>>> import numpy as np
>>> np.set_printoptions(precision=2, suppress=True, linewidth=140, floatmode="fixed")
>>> def tidy(a):
...     return np.round(a, 2) + 0
... 
>>> Q, _ = np.linalg.qr(np.array([[-0.2, -0.1, 1.0],
...     [0.5, -0.2, -0.2],
...     [-0.7, -0.2, -0.6],
...     [-1.1, 1.9, 1.2],
...     [-0.6, -0.6, 1.4],
...     [-2.2, -1.4, 0.3],
...     [0.1, 0.1, 1.4],
...     [1.9, -1.1, -2.3],
...     [-0.4, 0.9, 1.0]]))
>>> data = Q @ Q.T
>>> print(tidy(data))
[[ 0.14  0.02 -0.12 -0.07  0.22  0.01  0.21 -0.11  0.04]
 [ 0.02  0.03 -0.06 -0.10  0.03 -0.08  0.05  0.09 -0.02]
 [-0.12 -0.06  0.19  0.07 -0.14  0.25 -0.22 -0.01 -0.05]
 [-0.07 -0.10  0.07  0.55 -0.18 -0.12 -0.08 -0.36  0.21]
 [ 0.22  0.03 -0.14 -0.18  0.37  0.17  0.28 -0.15  0.01]
 [ 0.01 -0.08  0.25 -0.12  0.17  0.79 -0.13 -0.16 -0.11]
 [ 0.21  0.05 -0.22 -0.08  0.28 -0.13  0.32 -0.12  0.08]
 [-0.11  0.09 -0.01 -0.36 -0.15 -0.16 -0.12  0.49 -0.20]
 [ 0.04 -0.02 -0.05  0.21  0.01 -0.11  0.08 -0.20  0.12]]
>>> ev, vecs = np.linalg.eigh(data)
>>> print(tidy(vecs.T @ data @ vecs))
[[0.00 0.00 0.00 0.00 0.00 0.00 0.00 0.00 0.00]
 [0.00 0.00 0.00 0.00 0.00 0.00 0.00 0.00 0.00]
 [0.00 0.00 0.00 0.00 0.00 0.00 0.00 0.00 0.00]
 [0.00 0.00 0.00 0.00 0.00 0.00 0.00 0.00 0.00]
 [0.00 0.00 0.00 0.00 0.00 0.00 0.00 0.00 0.00]
 [0.00 0.00 0.00 0.00 0.00 0.00 0.00 0.00 0.00]
 [0.00 0.00 0.00 0.00 0.00 0.00 1.00 0.00 0.00]
 [0.00 0.00 0.00 0.00 0.00 0.00 0.00 1.00 0.00]
 [0.00 0.00 0.00 0.00 0.00 0.00 0.00 0.00 1.00]]
>>> print((ev > 1e-8).sum(), (ev < -1e-8).sum())
3 0
>>> print(tidy(np.linalg.eigvalsh(data + 3 * np.eye(9))))
[3.00 3.00 3.00 3.00 3.00 3.00 4.00 4.00 4.00]
>>> print(ev.sum(), np.trace(data))
3.0 3.0
>>> print(tidy(vecs @ np.diag(ev) @ vecs.T))
[[ 0.14  0.02 -0.12 -0.07  0.22  0.01  0.21 -0.11  0.04]
 [ 0.02  0.03 -0.06 -0.10  0.03 -0.08  0.05  0.09 -0.02]
 [-0.12 -0.06  0.19  0.07 -0.14  0.25 -0.22 -0.01 -0.05]
 [-0.07 -0.10  0.07  0.55 -0.18 -0.12 -0.08 -0.36  0.21]
 [ 0.22  0.03 -0.14 -0.18  0.37  0.17  0.28 -0.15  0.01]
 [ 0.01 -0.08  0.25 -0.12  0.17  0.79 -0.13 -0.16 -0.11]
 [ 0.21  0.05 -0.22 -0.08  0.28 -0.13  0.32 -0.12  0.08]
 [-0.11  0.09 -0.01 -0.36 -0.15 -0.16 -0.12  0.49 -0.20]
 [ 0.04 -0.02 -0.05  0.21  0.01 -0.11  0.08 -0.20  0.12]]
>>> print(np.abs(np.diag(np.linalg.qr(data)[1])) > 1e-9)
[ True  True  True False False False False False False]
>>> print(np.linalg.lstsq(data[:-1].T, data[-1])[2])
3
>>> print(tidy(data @ np.linalg.pinv(data) @ data))
[[ 0.14  0.02 -0.12 -0.07  0.22  0.01  0.21 -0.11  0.04]
 [ 0.02  0.03 -0.06 -0.10  0.03 -0.08  0.05  0.09 -0.02]
 [-0.12 -0.06  0.19  0.07 -0.14  0.25 -0.22 -0.01 -0.05]
 [-0.07 -0.10  0.07  0.55 -0.18 -0.12 -0.08 -0.36  0.21]
 [ 0.22  0.03 -0.14 -0.18  0.37  0.17  0.28 -0.15  0.01]
 [ 0.01 -0.08  0.25 -0.12  0.17  0.79 -0.13 -0.16 -0.11]
 [ 0.21  0.05 -0.22 -0.08  0.28 -0.13  0.32 -0.12  0.08]
 [-0.11  0.09 -0.01 -0.36 -0.15 -0.16 -0.12  0.49 -0.20]
 [ 0.04 -0.02 -0.05  0.21  0.01 -0.11  0.08 -0.20  0.12]]
>>> arr = np.loadtxt("run13.csv", delimiter=",")
>>> print(arr)
[[0.00 0.00 0.00 0.00 0.00 1.00 0.00 0.00 0.00 0.00]
 [0.00 0.00 0.00 0.00 0.00 0.00 1.00 0.00 0.00 0.00]
 [0.00 0.00 0.00 0.00 0.00 0.00 0.00 0.00 1.00 0.00]
 [0.00 0.00 0.00 0.00 1.00 0.00 0.00 0.00 0.00 0.00]
 [0.00 0.00 0.00 1.00 0.00 0.00 0.00 0.00 0.00 0.00]
 [0.00 0.00 1.00 0.00 0.00 0.00 0.00 0.00 0.00 0.00]
 [0.00 0.00 0.00 0.00 0.00 0.00 0.00 1.00 0.00 0.00]
 [0.00 1.00 0.00 0.00 0.00 0.00 0.00 0.00 0.00 0.00]
 [1.00 0.00 0.00 0.00 0.00 0.00 0.00 0.00 0.00 0.00]
 [0.00 0.00 0.00 0.00 0.00 0.00 0.00 0.00 0.00 1.00]]
>>> C2 = arr.T @ arr
>>> print((arr @ arr.T).shape)
(10, 10)
>>> print(np.trace(C2), (arr ** 2).sum())
10.0 10.0
>>> rng = np.random.default_rng(164123)
>>> z = rng.permutation(10)
>>> print(z)
[1 4 6 0 2 9 8 5 7 3]
>>> A2 = arr[z][:, z]
>>> print(np.diag(A2))
[0.00 0.00 0.00 0.00 0.00 1.00 0.00 0.00 0.00 0.00]
>>> print(tidy(np.sort(np.linalg.eigvals(arr).real)))
[-1.00 -1.00 -0.50 -0.50  0.00  0.00  1.00  1.00  1.00  1.00]
>>> A2 = np.array([[2, -5, 0, -5, -3, -4, -1]])
>>> A = np.block([[np.zeros((1, 1)), A2], [A2.T, np.zeros((7, 7))]])
>>> print(A)
[[ 0.00  2.00 -5.00  0.00 -5.00 -3.00 -4.00 -1.00]
 [ 2.00  0.00  0.00  0.00  0.00  0.00  0.00  0.00]
 [-5.00  0.00  0.00  0.00  0.00  0.00  0.00  0.00]
 [ 0.00  0.00  0.00  0.00  0.00  0.00  0.00  0.00]
 [-5.00  0.00  0.00  0.00  0.00  0.00  0.00  0.00]
 [-3.00  0.00  0.00  0.00  0.00  0.00  0.00  0.00]
 [-4.00  0.00  0.00  0.00  0.00  0.00  0.00  0.00]
 [-1.00  0.00  0.00  0.00  0.00  0.00  0.00  0.00]]
>>> print(np.linalg.lstsq(A[:-1].T, A[-1])[2])
2
>>> print(np.allclose(A[:-1].T @ np.linalg.lstsq(A[:-1].T, A[-1])[0], A[-1]))
True
>>> print(np.abs(np.diag(np.linalg.qr(A)[1])) > 1e-9)
[ True  True False False False False False False]
>>> print(np.flatnonzero(np.linalg.matrix_power((A != 0) + (A.T != 0) + np.eye(8), 8)[0]))
[0 1 2 4 5 6 7]
>>> print(A @ A)
[[ 80.00   0.00   0.00   0.00   0.00   0.00   0.00   0.00]
 [  0.00   4.00 -10.00   0.00 -10.00  -6.00  -8.00  -2.00]
 [  0.00 -10.00  25.00   0.00  25.00  15.00  20.00   5.00]
 [  0.00   0.00   0.00   0.00   0.00   0.00   0.00   0.00]
 [  0.00 -10.00  25.00   0.00  25.00  15.00  20.00   5.00]
 [  0.00  -6.00  15.00   0.00  15.00   9.00  12.00   3.00]
 [  0.00  -8.00  20.00   0.00  20.00  12.00  16.00   4.00]
 [  0.00  -2.00   5.00   0.00   5.00   3.00   4.00   1.00]]
>>> mat = np.load("a.npy")
>>> print(mat)
[[ 1.00  0.00  0.00  0.00  0.00  0.00]
 [ 1.00 -3.00  0.00  0.00  0.00  0.00]
 [ 0.00  0.00  0.00  0.00  0.00  2.00]
 [ 0.00  0.00  0.00  1.00  1.00  0.00]
 [ 0.00  0.00  2.00  1.00  2.00  2.00]
 [ 0.00  0.00  2.00  1.00  1.00  2.00]]
>>> z = rng.permutation(6)
>>> print(z)
[4 1 3 0 2 5]
>>> A2 = mat[z][:, z]
>>> print(np.allclose(A2, mat))
False
>>> print(np.diag(A2))
[ 2.00 -3.00  1.00  1.00  0.00  2.00]
>>> print(tidy(np.linalg.det(A2)), tidy(np.linalg.det(mat[z])))
12.0 -12.0
>>> print(tidy(np.sort(np.abs(np.linalg.eigvals(A2)))))
[0.87 0.87 1.00 1.16 3.00 4.53]
>>> print(np.trace(A2))
3.0
>>> print(A2)
[[ 2.00  0.00  1.00  0.00  2.00  2.00]
 [ 0.00 -3.00  0.00  1.00  0.00  0.00]
 [ 1.00  0.00  1.00  0.00  0.00  0.00]
 [ 0.00  0.00  0.00  1.00  0.00  0.00]
 [ 0.00  0.00  0.00  0.00  0.00  2.00]
 [ 1.00  0.00  1.00  0.00  2.00  2.00]]
>>> Q, R = np.linalg.qr(mat)
>>> print(Q.shape, R.shape)
(6, 6) (6, 6)
>>> print(tidy(np.abs(np.diag(R))))
[1.41 2.12 2.83 1.00 0.71 2.00]
>>> print(tidy(Q @ R))
[[ 1.00  0.00  0.00  0.00  0.00  0.00]
 [ 1.00 -3.00  0.00  0.00  0.00  0.00]
 [ 0.00  0.00  0.00  0.00  0.00  2.00]
 [ 0.00  0.00  0.00  1.00  1.00  0.00]
 [ 0.00  0.00  2.00  1.00  2.00  2.00]
 [ 0.00  0.00  2.00  1.00  1.00  2.00]]
>>> print(tidy(np.abs(np.linalg.eigvals(mat)).max()))
4.53
>>> print(tidy(np.linalg.matrix_power(mat, 2)))
[[ 1.00  0.00  0.00  0.00  0.00  0.00]
 [-2.00  9.00  0.00  0.00  0.00  0.00]
 [ 0.00  0.00  4.00  2.00  2.00  4.00]
 [ 0.00  0.00  2.00  2.00  3.00  2.00]
 [ 0.00  0.00  8.00  5.00  7.00 12.00]
 [ 0.00  0.00  6.00  4.00  5.00 10.00]]
>>> np.linalg.determinant(mat)
Traceback (most recent call last):
  File "<python-input-51>", line 1, in <module>
    np.linalg.determinant(mat)
    ^^^^^^^^^^^^^^^^^^^^^
AttributeError: module 'numpy.linalg' has no attribute 'determinant'
>>> print((mat + mat.T) / 2)
[[ 1.00  0.50  0.00  0.00  0.00  0.00]
 [ 0.50 -3.00  0.00  0.00  0.00  0.00]
 [ 0.00  0.00  0.00  0.00  1.00  2.00]
 [ 0.00  0.00  0.00  1.00  1.00  0.50]
 [ 0.00  0.00  1.00  1.00  2.00  1.50]
 [ 0.00  0.00  2.00  0.50  1.50  2.00]]
>>> print(tidy(np.linalg.det(mat)))
12.0
>>> J = np.load("layer0.npy")
>>> print(J)
[[ 16  28 -28  24   4 -32   0]
 [ 28  49 -49  42   7 -56   0]
 [-28 -49  49 -42  -7  56   0]
 [ 24  42 -42  36   6 -48   0]
 [  4   7  -7   6   1  -8   0]
 [-32 -56  56 -48  -8  64   0]
 [  0   0   0   0   0   0   0]]
>>> print(tidy(np.linalg.norm(J, axis=1)))
[ 58.65 102.64 102.64  87.98  14.66 117.30   0.00]
>>> print(tidy(np.linalg.norm(J[5] - J[3])))
205.28
>>> print(tidy(np.linalg.norm(J) ** 2 / np.linalg.norm(J, 2) ** 2))
1.0
>>> rank = np.linalg.matrix_rank(J)
>>> print(rank)
1
>>> N = np.linalg.svd(J)[2][rank:].T
>>> print([int(np.linalg.matrix_rank(np.delete(J, i, axis=0))) for i in range(7)])
[1, 1, 1, 1, 1, 1, 1]
>>> print(tidy(N @ N.T))
[[ 0.93 -0.13  0.13 -0.11 -0.02  0.15  0.00]
 [-0.13  0.77  0.23 -0.20 -0.03  0.26  0.00]
 [ 0.13  0.23  0.77  0.20  0.03 -0.26  0.00]
 [-0.11 -0.20  0.20  0.83 -0.03  0.22  0.00]
 [-0.02 -0.03  0.03 -0.03  1.00  0.04  0.00]
 [ 0.15  0.26 -0.26  0.22  0.04  0.70  0.00]
 [ 0.00  0.00  0.00  0.00  0.00  0.00  1.00]]
>>> print(np.linalg.matrix_rank(J.T @ J), np.linalg.matrix_rank(J @ J.T))
1 1
>>> print([int(np.linalg.matrix_rank(J[:i])) for i in range(1, len(J) + 1)])
[1, 1, 1, 1, 1, 1, 1]
>>> print(np.allclose(J @ N, 0))
True
>>> print([int(np.linalg.matrix_rank(J[:, :j + 1])) for j in range(7)])
[1, 1, 1, 1, 1, 1, 1]
>>> U, sv, VT = np.linalg.svd(J)
>>> print(np.argmax(sv[:-1] / (sv[1:] + 1e-6)) + 1)
1
>>> print(tidy(sv))
[215.00   0.00   0.00   0.00   0.00   0.00   0.00]
>>> A2 = U[:, :1] @ np.diag(sv[:1]) @ VT[:1]
>>> print(tidy(np.linalg.norm(J - A2) / np.linalg.norm(J)))
0.0
>>> print(tidy(A2))
[[ 16.00  28.00 -28.00  24.00   4.00 -32.00   0.00]
 [ 28.00  49.00 -49.00  42.00   7.00 -56.00   0.00]
 [-28.00 -49.00  49.00 -42.00  -7.00  56.00   0.00]
 [ 24.00  42.00 -42.00  36.00   6.00 -48.00   0.00]
 [  4.00   7.00  -7.00   6.00   1.00  -8.00   0.00]
 [-32.00 -56.00  56.00 -48.00  -8.00  64.00   0.00]
 [  0.00   0.00   0.00   0.00   0.00   0.00   0.00]]
>>> print(tidy(np.linalg.norm(J - A2, 2)), tidy(sv[1]))
0.0 0.0
>>> print(tidy(np.abs(J - A2).max()))
0.0
>>> W0 = np.load("sample4.npy")
>>> print(W0)
[[-6  0  0  0  0  0]
 [ 0 -6  0  3  0  0]
 [ 0  0 -9  0 -6 -7]
 [ 0 -6  0 -6  0  0]
 [ 0  0 -3  0 -1  5]
 [ 0  0 -2  0 -5  2]]
>>> print(tidy(np.sort(np.linalg.eigvals(W0).real)))
[-11.59  -6.00  -6.00  -6.00   1.80   1.80]
>>> print(tidy(np.linalg.det(W0)))
88776.0
>>> Q, R = np.linalg.qr(W0)
>>> print(abs(R[0, 0]), tidy(np.linalg.norm(W0[:, 0])))
6.0 6.0
>>> print(np.allclose(R.T @ R, W0.T @ W0))
True
>>> print(tidy(np.abs(np.diag(R))))
[6.00 8.49 9.70 6.36 3.77 7.49]
>>> print(tidy(Q.T @ Q))
[[1.00 0.00 0.00 0.00 0.00 0.00]
 [0.00 1.00 0.00 0.00 0.00 0.00]
 [0.00 0.00 1.00 0.00 0.00 0.00]
 [0.00 0.00 0.00 1.00 0.00 0.00]
 [0.00 0.00 0.00 0.00 1.00 0.00]
 [0.00 0.00 0.00 0.00 0.00 1.00]]
>>> print(tidy(Q @ R))
[[-6.00  0.00  0.00  0.00  0.00  0.00]
 [ 0.00 -6.00  0.00  3.00  0.00  0.00]
 [ 0.00  0.00 -9.00  0.00 -6.00 -7.00]
 [ 0.00 -6.00  0.00 -6.00  0.00  0.00]
 [ 0.00  0.00 -3.00  0.00 -1.00  5.00]
 [ 0.00  0.00 -2.00  0.00 -5.00  2.00]]
>>> print(np.trace(Q @ Q.T))
6.0
>>> print(tidy(R))
[[-6.00  0.00  0.00  0.00  0.00  0.00]
 [ 0.00  8.49  0.00  2.12  0.00  0.00]
 [ 0.00  0.00  9.70  0.00  6.91  4.54]
 [ 0.00  0.00  0.00 -6.36  0.00  0.00]
 [ 0.00  0.00  0.00  0.00 -3.77  1.16]
 [ 0.00  0.00  0.00  0.00  0.00  7.49]]
>>> W1 = np.array([[1, 2, 1, 2],
...     [0, 0, 2, 2],
...     [2, 1, 2, 1],
...     [1, 0, 2, 2],
...     [0, 2, 1, 0],
...     [1, 0, 0, 2]])
>>> b = np.array([1, 3, -4, 2])
>>> hid = np.maximum(W0 @ W1 + b, 0)
>>> print(np.linalg.matrix_rank(hid))
3
>>> print(hid)
[[0 0 0 0]
 [4 3 0 0]
 [0 0 0 0]
 [0 3 0 0]
 [0 0 0 9]
 [0 0 0 4]]
>>> print((hid > 0).astype(int))
[[0 0 0 0]
 [1 1 0 0]
 [0 0 0 0]
 [0 1 0 0]
 [0 0 0 1]
 [0 0 0 1]]
>>> C = np.array([[2, 1, 1], [0, 1, 2], [1, 1, 0], [0, 1, 0]])
>>> print(hid @ C)
[[ 0  0  0]
 [ 8  7 10]
 [ 0  0  0]
 [ 0  3  6]
 [ 0  9  0]
 [ 0  4  0]]
>>> print((hid @ C).round(6).argmax(axis=1))
[0 2 0 2 1 1]
